$ python3 -q
>>> import numpy as np
>>> import numpy.linalg as la
>>> np.set_printoptions(precision=1, suppress=True, linewidth=140)
>>> rng = np.random.default_rng(255)
>>> M = np.eye(3, dtype=int)[rng.permutation(3)] * np.array([0, 0, 2])
>>> print(M)
[[0 0 2]
 [0 0 0]
 [0 0 0]]
>>> # column 1 repeats column 0
>>> print([round(float(x), 1) for x in la.svd(M, compute_uv=False)[:3]])
[2.0, 0.0, 0.0]
>>> print(la.matrix_rank(M, rtol=0.1))
1
>>> print(np.argsort(-la.norm(M, axis=0).round(6), kind="stable")[:3])
[2 0 1]
>>> proj = np.triu(np.array([[2, -2, -1], [0, -1, 2], [-1, 0, 0]]), 1) + np.eye(3)
>>> A2 = proj @ M @ la.inv(proj)
>>> print(round(la.det(A2), 1))
0.0
>>> print(np.poly(A2))
[1. 0. 0. 0.]
>>> print(proj @ M - M @ proj)
[[0. 0. 0.]
 [0. 0. 0.]
 [0. 0. 0.]]
>>> print(np.trace(A2), np.trace(M))
0.0 0
>>> print(A2)
[[0. 0. 2.]
 [0. 0. 0.]
 [0. 0. 0.]]
>>> print(M @ la.pinv(M) @ M)
[[0. 0. 2.]
 [0. 0. 0.]
 [0. 0. 0.]]
>>> print(round(float(np.trace(la.pinv(M) @ M)), 1))
1.0
>>> print(M[:, 1] @ M[:, 2])
0
>>> print(M @ M.T)
[[4 0 0]
 [0 0 0]
 [0 0 0]]
>>> left, sv, Vt = la.svd(M)
>>> V = Vt[:(sv > 1e-8).sum()]
>>> vec = M[2] + -3 * M[0] + rng.integers(2) * np.eye(3)[2]
>>> print(vec)
[ 0.  0. -5.]
>>> print(round(float(la.norm(vec - V.T @ V @ vec)), 1))
0.0
>>> print(np.diag(V.T @ V))
[0. 0. 1.]
>>> W0 = np.load("mat.npy")
>>> print(W0)
[[0 4 3]
 [4 2 5]
 [3 5 2]]
>>> # equal to its transpose
>>> print(round(la.eigvalsh(W0).min(), 1))
-3.5
>>> u = np.array([0, 0, 0])
>>> A2 = W0 + np.outer(u, np.eye(3)[1])
>>> print(A2)
[[0. 4. 3.]
 [4. 2. 5.]
 [3. 5. 2.]]
>>> print(la.matrix_rank(la.inv(A2) - la.inv(W0), tol=1e-8))
0
>>> A2 = np.array([[-1, 1, 1], [-2, -3, 0]])
>>> Z = np.kron(A2, W0)
>>> print(Z.shape)
(6, 9)
>>> print(la.matrix_rank(Z))
6
>>> print(np.round(la.norm(Z, 2), 1), round(la.norm(A2, 2) * la.norm(W0, 2), 1))
34.6 34.6
>>> O, R = la.qr(W0)
>>> print(O)
[[ 0.   0.8 -0.6]
 [-0.8 -0.3 -0.5]
 [-0.6  0.5  0.7]]
>>> print(np.round(O.T @ O, 1) + 0)
[[1. 0. 0.]
 [0. 1. 0.]
 [0. 0. 1.]]
>>> print(np.allclose(R.T @ R, W0.T @ W0))
True
>>> print(abs(R[0, 0]), round(float(la.norm(W0[:, 0])), 1))
5.0 5.0
>>> print(O @ R)
[[0. 4. 3.]
 [4. 2. 5.]
 [3. 5. 2.]]
>>> print(np.abs(np.diag(R)))
[5.  4.9 2.9]
